In [1]: import numpy as np

In [2]: np.set_printoptions(suppress=True, linewidth=120)

In [3]: rd = lambda a: np.round(a, 2) + 0

In [4]: F = np.loadtxt("a.csv", delimiter=",")

In [5]: F
Out[5]: 
array([[ 1.,  0., -2.,  0.],
       [ 0.,  1.,  0., -2.],
       [-2.,  0.,  1.,  0.],
       [ 0., -2.,  0.,  1.]])

In [6]: # splits into 2 blocks

In [7]: B = np.linalg.inv(F)

In [8]: rd(np.linalg.det(F) * np.linalg.det(B))
Out[8]: np.float64(1.0)

In [9]: (np.abs(B) > 1e-9).astype(int)
Out[9]: 
array([[1, 0, 1, 0],
       [0, 1, 0, 1],
       [1, 0, 1, 0],
       [0, 1, 0, 1]])

In [10]: rd(np.linalg.cond(F))
Out[10]: np.float64(3.0)

In [11]: rd(np.linalg.det(F) * B)
Out[11]: 
array([[-3.,  0., -6.,  0.],
       [ 0., -3.,  0., -6.],
       [-6.,  0., -3.,  0.],
       [ 0., -6.,  0., -3.]])

In [12]: rd(np.linalg.inv(B))
Out[12]: 
array([[ 1.,  0., -2.,  0.],
       [ 0.,  1.,  0., -2.],
       [-2.,  0.,  1.,  0.],
       [ 0., -2.,  0.,  1.]])

In [13]: np.allclose(B, F.T)
Out[13]: False

In [14]: w, evecs = np.linalg.eigh(F)

In [15]: rd(evecs.T @ evecs)
Out[15]: 
array([[1., 0., 0., 0.],
       [0., 1., 0., 0.],
       [0., 0., 1., 0.],
       [0., 0., 0., 1.]])

In [16]: rd(evecs.T @ F @ evecs)
Out[16]: 
array([[-1.,  0.,  0.,  0.],
       [ 0., -1.,  0.,  0.],
       [ 0.,  0.,  3.,  0.],
       [ 0.,  0.,  0.,  3.]])

In [17]: rd(np.linalg.eigvalsh(F + -1 * np.eye(4)))
Out[17]: array([-2., -2.,  2.,  2.])

In [18]: (w > 1e-8).sum(), (w < -1e-8).sum()
Out[18]: (np.int64(2), np.int64(2))

In [19]: w.sum(), np.trace(F)
Out[19]: (np.float64(4.0), np.float64(4.0))

In [20]: rd(evecs @ np.diag(w) @ evecs.T)
Out[20]: 
array([[ 1.,  0., -2.,  0.],
       [ 0.,  1.,  0., -2.],
       [-2.,  0.,  1.,  0.],
       [ 0., -2.,  0.,  1.]])

In [21]: np.unique(w.round(6) + 0, return_counts=True)[1]
Out[21]: array([2, 2])

In [22]: B = np.array([[1, 2], [0, 0]])

In [23]: Z = np.array([[5, 2, 7], [7, 1, 5], [8, 8, 4]])

In [24]: A = np.kron(B, Z)

In [25]: A
Out[25]: 
array([[ 5,  2,  7, 10,  4, 14],
       [ 7,  1,  5, 14,  2, 10],
       [ 8,  8,  4, 16, 16,  8],
       [ 0,  0,  0,  0,  0,  0],
       [ 0,  0,  0,  0,  0,  0],
       [ 0,  0,  0,  0,  0,  0]])

In [26]: # looks like rank 3

In [27]: r = np.linalg.matrix_rank(A)

In [28]: r
Out[28]: np.int64(3)

In [29]: N = np.linalg.svd(A)[2][r:].T

In [30]: rd(N @ N.T)
Out[30]: 
array([[ 0.8,  0. ,  0. , -0.4,  0. ,  0. ],
       [ 0. ,  0.8,  0. ,  0. , -0.4,  0. ],
       [ 0. ,  0. ,  0.8,  0. ,  0. , -0.4],
       [-0.4,  0. ,  0. ,  0.2,  0. ,  0. ],
       [ 0. , -0.4,  0. ,  0. ,  0.2,  0. ],
       [ 0. ,  0. , -0.4,  0. ,  0. ,  0.2]])

In [31]: np.allclose(A @ N, 0)
Out[31]: True

In [32]: C2 = A.T @ A

In [33]: rd(np.linalg.svd(A, compute_uv=False) ** 2)
Out[33]: array([1325.35,  137.41,   22.24,    0.  ,    0.  ,    0.  ])

In [34]: C2
Out[34]: 
array([[138,  81, 102, 276, 162, 204],
       [ 81,  69,  51, 162, 138, 102],
       [102,  51,  90, 204, 102, 180],
       [276, 162, 204, 552, 324, 408],
       [162, 138, 102, 324, 276, 204],
       [204, 102, 180, 408, 204, 360]])

In [35]: np.linalg.matrix_rank(C2)
Out[35]: np.int64(3)

In [36]: np.trace(C2), (A ** 2).sum()
Out[36]: (np.int64(1485), np.int64(1485))

In [37]: rd(np.linalg.eigvalsh(C2)[::-1])
Out[37]: array([1325.35,  137.41,   22.24,    0.  ,    0.  ,    0.  ])

In [38]: np.allclose(C2, C2.T)
Out[38]: True

In [39]: arr = np.load("w.npy")

In [40]: arr
Out[40]: 
array([[-30.98,  -5.73,  17.29],
       [-13.53,  -1.46,   6.03],
       [ -8.08,  -0.35,   3.02],
       [ -5.12,   0.13,   1.6 ],
       [ -4.07,   0.26,   1.17],
       [ -2.95,   0.36,   0.76],
       [ -1.34,   0.36,   0.31],
       [ -1.22,   0.34,   0.29],
       [ -0.06,   0.03,   0.03],
       [  0.85,  -0.34,  -0.95],
       [  1.23,  -0.38,  -1.55],
       [  1.27,  -0.38,  -1.61],
       [  1.84,  -0.37,  -2.55],
       [  2.04,  -0.35,  -2.87],
       [  4.49,   0.11,  -6.76],
       [  5.8 ,   0.44,  -8.75],
       [  7.16,   0.8 , -10.76],
       [  9.54,   1.48, -14.23],
       [ 12.67,   2.42, -18.65],
       [ 12.81,   2.46, -18.84],
       [ 20.36,   4.83, -29.16]])

In [41]: def softmax(z):
    ...:     e = np.exp(z - z.max(axis=-1, keepdims=True))
    ...:     return e / e.sum(axis=-1, keepdims=True)
    ...: 

In [42]: rd(softmax(arr[12] + 3))
Out[42]: array([0.89, 0.1 , 0.01])

In [43]: rd(softmax(arr[12]))
Out[43]: array([0.89, 0.1 , 0.01])

In [44]: att = arr @ arr.T / np.sqrt(3)

In [45]: rd(softmax(att)[12] @ arr)
Out[45]: array([ 20.36,   4.83, -29.16])

In [46]: Z = 3 * np.array([[1.7, 1.3, -0.8, -0.1], [1.0, 2.4, -0.3, 0.0]])

In [47]: rng = np.random.default_rng(272801)

In [48]: labels = rng.integers(0, 2, 29)

In [49]: mat = Z[labels] + rng.normal(size=(29, 4))

In [50]: rd(mat)
Out[50]: 
array([[ 5.88,  4.98, -3.04, -0.69],
       [ 2.29,  7.58, -0.61, -0.28],
       [ 5.88,  4.31, -1.64,  0.02],
       [ 4.66,  4.17, -3.15, -1.26],
       [ 6.72,  4.84, -2.84,  0.21],
       [ 1.59,  6.08, -0.76, -0.48],
       [ 5.55,  2.81, -3.35,  0.48],
       [ 4.72,  9.12, -1.09,  1.28],
       [ 3.14,  6.64, -3.21,  0.82],
       [ 6.31,  3.29, -4.46, -1.23],
       [ 2.23,  8.72, -2.35, -0.21],
       [ 3.95,  7.34,  0.16,  0.79],
       [ 3.1 ,  5.86,  0.07,  0.33],
       [ 5.13,  6.35, -2.93,  0.11],
       [ 3.59,  6.57, -0.64,  0.56],
       [ 7.59,  4.25, -2.45, -0.92],
       [ 2.97,  6.03, -1.23, -0.43],
       [ 4.1 ,  7.5 , -1.27, -0.74],
       [ 4.03,  6.6 , -2.97, -0.83],
       [ 4.52,  7.51, -0.85, -1.46],
       [ 4.7 ,  7.39, -1.31,  2.  ],
       [ 5.33,  4.88, -3.1 , -1.73],
       [ 2.41,  7.21, -0.78, -0.98],
       [ 1.64,  6.13,  0.96,  1.31],
       [ 2.64,  8.42, -0.03,  1.16],
       [ 4.97,  7.65,  1.85, -0.7 ],
       [ 1.67,  9.2 , -0.34, -0.32],
       [ 5.98,  3.81, -2.59,  0.19],
       [ 7.01,  3.53, -4.36, -1.92]])

In [51]: D = np.linalg.norm(mat[:, None] - mat[None], axis=-1)

In [52]: rd(D[:5, :5])
Out[52]: 
array([[0.  , 5.08, 1.71, 1.58, 1.25],
       [5.08, 0.  , 4.97, 4.96, 5.69],
       [1.71, 4.97, 0.  , 2.33, 1.57],
       [1.58, 4.96, 2.33, 0.  , 2.64],
       [1.25, 5.69, 1.57, 2.64, 0.  ]])

In [53]: D[9].round(6).argsort(kind="stable")[:4]
Out[53]: array([ 9, 28,  6,  3])

In [54]: np.unravel_index(D.round(6).argmax(), D.shape)
Out[54]: (np.int64(26), np.int64(28))

In [55]: (D + 1e9 * np.eye(29)).round(6).argmin(axis=1)
Out[55]: 
array([21, 22, 27, 21,  0, 16, 27, 20, 18, 28,  1, 14, 14, 18, 12,  4, 14, 19, 13, 17,  7,  3,  1, 12, 11, 11,  1,  2,
        9])

In [56]: np.linalg.matrix_rank(D ** 2)
Out[56]: np.int64(6)

In [57]: rd(softmax(10 * mat[27]))
Out[57]: array([1., 0., 0., 0.])

In [58]: att = mat @ mat.T / np.sqrt(4)

In [59]: rd(softmax(att)[27] @ mat)
Out[59]: array([ 6.68,  5.12, -2.7 , -0.51])

In [60]: softmax(att).round(6).argmax(axis=1)
Out[60]: 
array([ 7,  7,  7, 28,  7,  7, 28,  7,  7, 28,  7,  7,  7,  7,  7, 15,  7,  7,  7,  7,  7, 28,  7,  7,  7,  7,  7, 15,
       28])

In [61]: feats = np.load("sample19.npy")

In [62]: feats
Out[62]: 
array([[0, 1, 1],
       [0, 0, 0],
       [1, 1, 2],
       [1, 2, 0]])

In [63]: x0 = np.array([2, 2, 2])

In [64]: a = np.maximum(feats @ x0, 0)

In [65]: rd(np.tanh(feats @ x0))
Out[65]: array([1., 0., 1., 1.])

In [66]: np.maximum(feats @ (3 * x0), 0)
Out[66]: array([12,  0, 24, 18])

In [67]: X = np.load("mat.npy")

In [68]: X
Out[68]: 
array([[-1.,  0.,  0.,  0.,  0.],
       [ 0., -1.,  0.,  0.,  0.],
       [ 0.,  0.,  1.,  0.,  0.],
       [ 0.,  0.,  0.,  1.,  0.],
       [ 0.,  0.,  0.,  0.,  1.]])

In [69]: labels = rng.permutation(5)

In [70]: B = X[:, labels] * rng.choice([-1, 1], 5)

In [71]: B
Out[71]: 
array([[ 0.,  0.,  0.,  0., -1.],
       [ 0., -1.,  0.,  0.,  0.],
       [ 0.,  0.,  0.,  1.,  0.],
       [ 1.,  0.,  0.,  0.,  0.],
       [ 0.,  0.,  1.,  0.,  0.]])

In [72]: left, _, vt = np.linalg.svd(X.T @ B)

In [73]: left @ vt
Out[73]: 
array([[0., 0., 0., 0., 1.],
       [0., 1., 0., 0., 0.],
       [0., 0., 0., 1., 0.],
       [1., 0., 0., 0., 0.],
       [0., 0., 1., 0., 0.]])

In [74]: x0 = np.array([3, 0, -2, 2])

In [75]: rhs = mat @ x0

In [76]: rd(np.linalg.solve(mat.T @ mat, mat.T @ rhs))
Out[76]: array([ 3.,  0., -2.,  2.])

In [77]: rhs = rhs + 0.02 * rng.normal(size=29)

In [78]: rd(rhs)
Out[78]: 
array([22.35,  7.52, 20.99, 17.75, 26.28,  5.36, 24.31, 18.89, 17.49, 25.37, 10.97, 13.12,  9.85, 21.46, 13.16, 25.82,
       10.5 , 13.36, 16.38, 12.34, 20.72, 18.72,  6.84,  5.66, 10.34,  9.8 ,  5.08, 23.48, 25.89])

In [79]: c, *_ = np.linalg.lstsq(mat, rhs)

In [80]: c.round()
Out[80]: array([ 3.,  0., -2.,  2.])

In [81]: [round(float(np.linalg.norm(np.linalg.solve(mat.T @ mat + lam * np.eye(4), mat.T @ rhs))), 2) for lam in (0, 1, 10, 100)]
Out[81]: [4.12, 4.05, 3.6, 2.59]

In [82]: rd(c)
Out[82]: array([ 3.,  0., -2.,  2.])

In [83]: rd(np.linalg.norm(rhs - mat @ c))
Out[83]: np.float64(0.08)
